$ python -q
>>> import numpy as np
>>> from numpy import linalg as LA
>>> np.set_printoptions(precision=1, suppress=True, linewidth=140, legacy="1.25")
>>> A = np.array([[12, 9, 6, 9, -6], [8, -8, 0, -9, -4], [-8, 9, -6, 5, 4]])
>>> print(A)
[[12  9  6  9 -6]
 [ 8 -8  0 -9 -4]
 [-8  9 -6  5  4]]
>>> f = np.array([0, -2, 3])
>>> np.polyval(f, A[0])
array([-21, -15,  -9, -15,  15])
>>> np.cross(A[0, :3], A[2, :3])
array([-108,   24,  180])
>>> np.convolve(A[0], f)
array([  0, -24,  18,  15,   0,  39, -18])
>>> X = np.load("test1.npy")
>>> X
array([[ 2, 10],
       [ 1,  5]])
>>> np.round(LA.det(X[::-1]), 1)
0.0
>>> np.round(LA.det(2 * X), 1), np.round(LA.det(X), 1)
(0.0, 0.0)
>>> np.kron(np.eye(2, dtype=int), X)
array([[ 2, 10,  0,  0],
       [ 1,  5,  0,  0],
       [ 0,  0,  2, 10],
       [ 0,  0,  1,  5]])
>>> np.einsum("ij,ji->", X, X)
49
>>> print(round(float(LA.eigvals(X).sum().real), 1))
7.0
>>> round(float(LA.det(X.T)), 1)
0.0
>>> round(LA.norm(X) ** 2 / LA.norm(X, 2) ** 2, 1)
1.0
>>> round(LA.norm(X, 2), 1)
11.4
>>> LA.norm(X, axis=0)
array([ 2.2, 11.2])
>>> X[1] @ X[0]
52
>>> LA.norm(X, axis=1).argmax()
0
>>> LA.norm(X, axis=1)
array([10.2,  5.1])
>>> print(round(float(LA.norm(X[1] - X[0])), 1))
5.1
>>> round(float(LA.norm(X, "nuc")), 1)
11.4
>>> np.round(LA.norm(X[1], 1), 1), round(LA.norm(X[1], np.inf), 1)
(6.0, 5.0)
>>> t = np.radians(36)
>>> Rm = np.eye(2)
>>> Rm[1, 1] = Rm[0, 0] = np.cos(t)
>>> Rm[1, 0], Rm[0, 1] = -np.sin(t), np.sin(t)
>>> print(Rm)
[[ 0.8  0.6]
 [-0.6  0.8]]
>>> B = X @ Rm.T
>>> print(np.abs(B - X).max(axis=0))
[5.5 3.1]
>>> round(LA.det(Rm), 1), round(float(np.trace(Rm)), 1)
(1.0, 1.6)
>>> print(np.allclose(LA.norm(X, axis=1), LA.norm(B, axis=1)))
True
>>> rng = np.random.default_rng(5076)
>>> B = X + rng.integers(-2, 3, (2, 1)) @ rng.integers(-2, 3, (1, 2))
>>> B
array([[ 2, 10],
       [ 5,  9]])
>>> np.abs(B - X).sum(axis=1)
array([0, 8])
>>> feats = np.loadtxt("case18.csv", delimiter=",")
>>> feats
array([[ 3.,  1.,  3.,  2.],
       [ 3.,  3.,  0.,  1.],
       [ 0., -2.,  3.,  1.]])
>>> Uu, sigma, Vh = LA.svd(feats)
>>> sigma.round(1) + 0
array([6. , 4.5, 0. ])
>>> B = Uu[:, :2] @ np.diag(sigma[:2]) @ Vh[:2]
>>> print(LA.matrix_rank(feats, rtol=0.05))
2
>>> np.round(LA.norm(feats - B) / LA.norm(feats), 1)
0.0
>>> r = LA.matrix_rank(feats)
>>> r
2
>>> null = LA.svd(feats)[2][r:].T
>>> print([int(LA.matrix_rank(feats[:i])) for i in range(1, len(feats) + 1)])
[1, 2, 2]
>>> np.allclose(feats @ null, 0)
True
>>> K = np.load("out18.npy")
>>> K
array([[1. , 0. , 0. ],
       [0. , 1. , 0. ],
       [0.2, 0.2, 0.5]])
>>> B = K + rng.integers(-2, 3, (3, 2)) @ rng.integers(-2, 3, (2, 3))
>>> B
array([[ 3. ,  2. ,  0. ],
       [ 2. ,  3. , -1. ],
       [ 2.2,  2.2, -2.5]])
>>> np.round(LA.svd(B - K, compute_uv=False), 1) + 0
array([5.5, 1.9, 0. ])
>>> np.abs(B - K).sum(axis=1)
array([4., 5., 7.])
>>> x = np.array([0, -1, 0, 1])
>>> h1 = np.maximum(feats @ x, 0)
>>> np.maximum(feats @ (3 * x), 0)
array([3., 0., 9.])
>>> np.maximum(feats @ x, 0) - np.maximum(-feats @ x, 0)
array([ 1., -2.,  3.])
>>> print(h1)
[1. 0. 3.]
>>> LA.norm(K, axis=1)
array([1. , 1. , 0.6])
>>> print(round(K[0] @ K[2], 1))
0.2
>>> round(float(LA.norm(K, 1)), 1), round(float(LA.norm(K, np.inf)), 1)
(1.2, 1.0)
>>> LA.norm(K, axis=0)
array([1. , 1. , 0.5])
>>> np.round(LA.norm(K) ** 2 / LA.norm(K, 2) ** 2, 1)
2.0
>>> LA.norm(K, axis=1).argmax()
0
>>> W0 = np.load("mat.npy")
>>> W0
array([[-2, -1, -2, -2, -1, -2],
       [-1,  0, -1, -1,  0, -1],
       [-2, -2, -2, -2, -2, -2],
       [ 6,  3,  6,  4,  2,  4],
       [ 3,  0,  3,  2,  0,  2],
       [ 6,  6,  6,  4,  4,  4]])
>>> r = LA.matrix_rank(W0)
>>> r
4
>>> null = LA.svd(W0)[2][r:].T
>>> null.shape
(6, 2)
>>> np.allclose(W0 @ null, 0)
True
>>> LA.matrix_rank(W0.T @ W0), LA.matrix_rank(W0 @ W0.T)
(4, 4)
>>> Uu, sigma, Vh = LA.svd(W0)
>>> V = Vh[:(sigma > 1e-8).sum()]
>>> x = W0[1] + 2 * W0[5] + rng.integers(2) * np.eye(6)[1]
>>> x
array([11., 12., 11.,  7.,  8.,  7.])
>>> LA.matrix_rank(np.vstack([W0, x]))
4
>>> round(float(LA.norm(x - V.T @ V @ x)), 1)
0.0
>>> np.round(V.T @ V, 1) + 0
array([[0.5, 0. , 0.5, 0. , 0. , 0. ],
       [0. , 1. , 0. , 0. , 0. , 0. ],
       [0.5, 0. , 0.5, 0. , 0. , 0. ],
       [0. , 0. , 0. , 0.5, 0. , 0.5],
       [0. , 0. , 0. , 0. , 1. , 0. ],
       [0. , 0. , 0. , 0.5, 0. , 0.5]])
>>> J = np.diag(np.array([-3, -1, -1]))
>>> print(J)
[[-3  0  0]
 [ 0 -1  0]
 [ 0  0 -1]]
>>> x = np.array([3, -3, 3])
>>> np.sign((J @ x).round(6))
array([-1,  1, -1])
>>> J @ (2 * x)
array([-18,   6,  -6])
>>> J @ x
array([-9,  3, -3])
>>> J @ np.eye(3)[1]
array([ 0., -1.,  0.])
>>> J @ np.ones(3)
array([-3., -1., -1.])
>>> J * x
array([[-9,  0,  0],
       [ 0,  3,  0],
       [ 0,  0, -3]])
>>> (J @ x).argmax()
1
>>> ev, V = LA.eigh(J)
>>> x = np.array([-3, 2, 5])
>>> np.abs(J).sum(axis=1).max(), np.abs(ev).max()
(3, 3.0)
>>> Q = J.astype(float).copy()
>>> for j in range(3):
...     Q[:, j] -= Q[:, :j] @ (Q[:, :j].T @ Q[:, j])
...     Q[:, j] /= LA.norm(Q[:, j])
... 
>>> Q.T @ J
array([[3., 0., 0.],
       [0., 1., 0.],
       [0., 0., 1.]])
>>> m1 = np.load("dump.npy")
>>> m1
array([[30.8,  8.7, -0.4, 29.5],
       [30.8,  9.8, -0.3, 29.9],
       [28.8, 10.5,  0.5, 30.6],
       [28.8,  9.1,  0.4, 30.1],
       [31.9, 10. ,  1.1, 30.1],
       [30.3,  9.9, -0.4, 31.2],
       [29.1, 10.7,  0.9, 29.1],
       [31.3, 11.5, -1.1, 28.6],
       [31.7, 10.3,  1.8, 28.3],
       [30.1,  9.1,  1.3, 28.6],
       [28.8,  9.4, -0.2, 29.4],
       [31.2,  9.4, -0.9, 29.1],
       [30.6,  9.2,  0. , 32.2],
       [29.5, 10.8,  0.4, 31. ],
       [28.8, 11.3,  1.4, 30.2],
       [30.4,  8.5, -0.1, 30.9],
       [29.7,  8.8, -0.3, 29.8],
       [29. ,  9.3, -0.8, 29.7],
       [29.9,  8.6, -1.1, 31.3],
       [30.7,  9.2,  0.9, 28.2],
       [29.6,  9.5,  0.8, 28.5],
       [29.2, 11.1,  1.5, 29.9],
       [27.7,  9.5,  0.2, 29.7],
       [29. ,  9.7, -1.1, 29.9],
       [28.9,  8.6, -1.8, 29.8],
       [29.9,  9.4,  1.3, 29.8],
       [30.8, 11.5, -0.2, 29.9]])
>>> dist = LA.norm(m1[:, None] - m1[None], axis=-1)
>>> dist[9]
array([2.1, 2.3, 2.9, 2.2, 2.5, 3.2, 2. , 3.6, 2.1, 0. , 2.2, 2.5, 3.9, 3.1, 3. , 2.8, 2.1, 2.6, 3.7, 0.8, 0.8, 2.6, 2.9, 3. , 3.6, 1.3,
       3.2])
>>> LA.matrix_rank(dist ** 2)
6
>>> np.unravel_index(dist.round(6).argmax(), dist.shape)
(8, 24)
>>> print(dist.mean(axis=1).argmax())
8
>>> print(dist.shape)
(27, 27)
>>> np.flatnonzero(dist[9] < dist.mean() / 2)
array([ 9, 19, 20, 25])
>>> dist[9].round(6).argsort(kind="stable")[:4]
array([ 9, 20, 19, 25])
>>> P = m1 @ LA.solve(m1.T @ m1, m1.T)
>>> print(np.round(LA.eigvalsh(P), 1) + 0)
[0. 0. 0. 0. 0. 0. 0. 0. 0. 0. 0. 0. 0. 0. 0. 0. 0. 0. 0. 0. 0. 0. 0. 1. 1. 1. 1.]
>>> f = np.array([-1, -2, 2])
>>> data = f[np.abs(np.subtract.outer(np.arange(3), np.arange(3)))]
>>> data
array([[-1, -2,  2],
       [-2, -1, -2],
       [ 2, -2, -1]])
>>> lab = rng.permutation(3)
>>> B = data[:, lab] * rng.choice([-1, 1], 3)
>>> B
array([[-1,  2,  2],
       [-2, -2,  1],
       [ 2, -1,  2]])
>>> Uu, _, Vh = LA.svd(data.T @ B)
>>> LA.lstsq(data, B)[0]
array([[ 1.,  0.,  0.],
       [ 0.,  0., -1.],
       [ 0.,  1.,  0.]])
>>> Uu @ Vh
array([[ 1.,  0.,  0.],
       [ 0.,  0., -1.],
       [ 0.,  1.,  0.]])
>>> lab
array([0, 2, 1])
>>> Q = B.astype(float).copy()
>>> for j in range(3):
...     Q[:, j] -= Q[:, :j] @ (Q[:, :j].T @ Q[:, j])
...     Q[:, j] /= LA.norm(Q[:, j])
... 
>>> Q.T @ B
array([[3., 0., 0.],
       [0., 3., 0.],
       [0., 0., 3.]])
>>> print(Q)
[[-0.3  0.7  0.7]
 [-0.7 -0.7  0.3]
 [ 0.7 -0.3  0.7]]
>>> np.kron(np.eye(2, dtype=int), Q)
array([[-0.3,  0.7,  0.7, -0. ,  0. ,  0. ],
       [-0.7, -0.7,  0.3, -0. , -0. ,  0. ],
       [ 0.7, -0.3,  0.7,  0. , -0. ,  0. ],
       [-0. ,  0. ,  0. , -0.3,  0.7,  0.7],
       [-0. , -0. ,  0. , -0.7, -0.7,  0.3],
       [ 0. , -0. ,  0. ,  0.7, -0.3,  0.7]])
>>> round(LA.eigvals(Q).sum().real, 1)
-0.3
